$ python -q
>>> import numpy as np
>>> np.set_printoptions(suppress=True, linewidth=100)
>>> F = np.array([[14, 14, 2, 11], [14, 17, 9, 10], [2, 9, 17, -2], [11, 10, -2, 13]])
>>> Uu, sig, Vt = np.linalg.svd(F)
>>> sig.round(2) + 0
array([39.85, 19.04,  2.11,  0.  ])
>>> M2 = Uu[:, :3] @ np.diag(sig[:3]) @ Vt[:3]
>>> round(np.linalg.norm(F - M2, 2), 2), round(float(sig[3]), 2)
(np.float64(0.0), 0.0)
>>> np.linalg.matrix_rank(M2)
np.int64(3)
>>> np.linalg.matrix_rank(F, rtol=0.05)
np.int64(3)
>>> feats = np.load("data.npy")
>>> feats
array([[1.  , 0.2 , 0.04, 0.01, 0.  ],
       [0.2 , 1.  , 0.2 , 0.04, 0.01],
       [0.04, 0.2 , 1.  , 0.2 , 0.04],
       [0.01, 0.04, 0.2 , 1.  , 0.2 ],
       [0.  , 0.01, 0.04, 0.2 , 1.  ]])
>>> # symmetric
>>> M2 = np.array([[1, -1], [0, -2]])
>>> basis = np.kron(M2, feats)
>>> round(float(np.linalg.norm(basis, 2)), 2), round(np.linalg.norm(M2, 2) * np.linalg.norm(feats, 2), 2)
(3.2, np.float64(3.2))
>>> basis.shape
(10, 10)
>>> M2 = np.linalg.inv(feats)
>>> np.round(np.linalg.inv(M2), 2) + 0
array([[1.  , 0.2 , 0.04, 0.01, 0.  ],
       [0.2 , 1.  , 0.2 , 0.04, 0.01],
       [0.04, 0.2 , 1.  , 0.2 , 0.04],
       [0.01, 0.04, 0.2 , 1.  , 0.2 ],
       [0.  , 0.01, 0.04, 0.2 , 1.  ]])
>>> np.round(np.linalg.det(feats) * M2, 2) + 0
array([[ 0.88, -0.18,  0.  ,  0.  ,  0.  ],
       [-0.18,  0.92, -0.18,  0.  ,  0.  ],
       [ 0.  , -0.18,  0.92, -0.18,  0.  ],
       [ 0.  ,  0.  , -0.18,  0.92, -0.18],
       [ 0.  ,  0.  ,  0.  , -0.18,  0.88]])
>>> round(np.linalg.det(feats) * np.linalg.det(M2), 2)
np.float64(1.0)
>>> np.round(np.linalg.slogdet(feats)[0], 2)
np.float64(1.0)
>>> rng = np.random.default_rng(24)
>>> arr = rng.normal(size=(29, 4))
>>> arr = 20 * arr / np.linalg.norm(arr, axis=1, keepdims=True)
>>> arr.round(2)
array([[ 14.8 ,   3.76, -12.75,  -2.05],
       [ -4.62,  -3.1 ,   8.12, -17.41],
       [ 11.11, -12.96,  -2.17,  10.19],
       [  6.49,  -6.76,  17.3 ,   3.58],
       [-14.26,   0.64, -12.42,   6.49],
       [-10.63,   3.8 , -14.03,   8.69],
       [  2.09,  10.4 ,  -5.45, -16.06],
       [-11.07,  -1.96,  15.88,   4.62],
       [ 15.45, -10.34,  -6.26,  -3.92],
       [ 11.15,  -5.39,  -2.77,  15.46],
       [-10.77,  -0.41, -16.59,  -2.91],
       [  5.14,   7.39,  -8.62, -15.64],
       [  5.65,  17.5 ,  -7.35,   2.78],
       [  0.16, -12.56, -15.56,  -0.39],
       [  5.37, -16.77,  -3.62,  -8.77],
       [ -9.68, -12.97,  11.75,   0.11],
       [ -5.57, -11.68,   9.05, -12.27],
       [  3.24, -16.97,   7.18,  -7.08],
       [  4.74, -14.05,  -7.32, -11.25],
       [ 12.46,  -5.45,  -1.01, -14.63],
       [ -8.8 , -15.38,  -1.68,  -9.12],
       [ 14.56,  -9.91,   9.16,  -2.45],
       [  7.2 , -17.88,  -2.7 ,  -4.61],
       [ -9.38,   4.71, -16.77,  -2.92],
       [ -4.37,  -0.24, -17.83,   7.93],
       [-11.84,  -8.31, -12.55,  -5.77],
       [  1.37,  13.94, -13.68,   4.06],
       [  9.61,  16.79,   2.06,   4.64],
       [ 19.94,   0.37,   1.34,  -0.77]])
>>> x0 = np.array([0, -2, -2, 1])
>>> rhs = arr @ x0
>>> np.round(np.linalg.pinv(arr) @ arr, 2) + 0
array([[1., 0., 0., 0.],
       [0., 1., 0., 0.],
       [0., 0., 1., 0.],
       [0., 0., 0., 1.]])
>>> rhs = rhs + 0.05 * rng.normal(size=29)
>>> rhs.round(2)
array([ 15.94, -27.37,  40.4 , -17.46,  29.93,  29.17, -25.99, -23.15,  29.31,  31.81,  31.11,
       -13.16, -17.62,  55.86,  31.93,   2.58,  -7.04,  12.49,  31.47,  -1.72,  25.  ,  -0.93,
        36.48,  21.27,  44.01,  35.93,   3.4 , -33.06,  -4.15])
>>> c, *_ = np.linalg.lstsq(arr, rhs)
>>> np.round(arr.T @ (rhs - arr @ c), 2) + 0
array([0., 0., 0., 0.])
>>> cen = (arr - arr.mean(axis=0)) / arr.std(axis=0)
>>> np.argwhere(np.abs(cen) > 2)
array([[ 3,  2],
       [ 9,  3],
       [12,  1],
       [27,  1]])
>>> c = np.linalg.lstsq(np.delete(cen, 2, axis=1), cen[:, 2])[0]
>>> c.round(2)
array([ 0.16, -0.3 , -0.06])
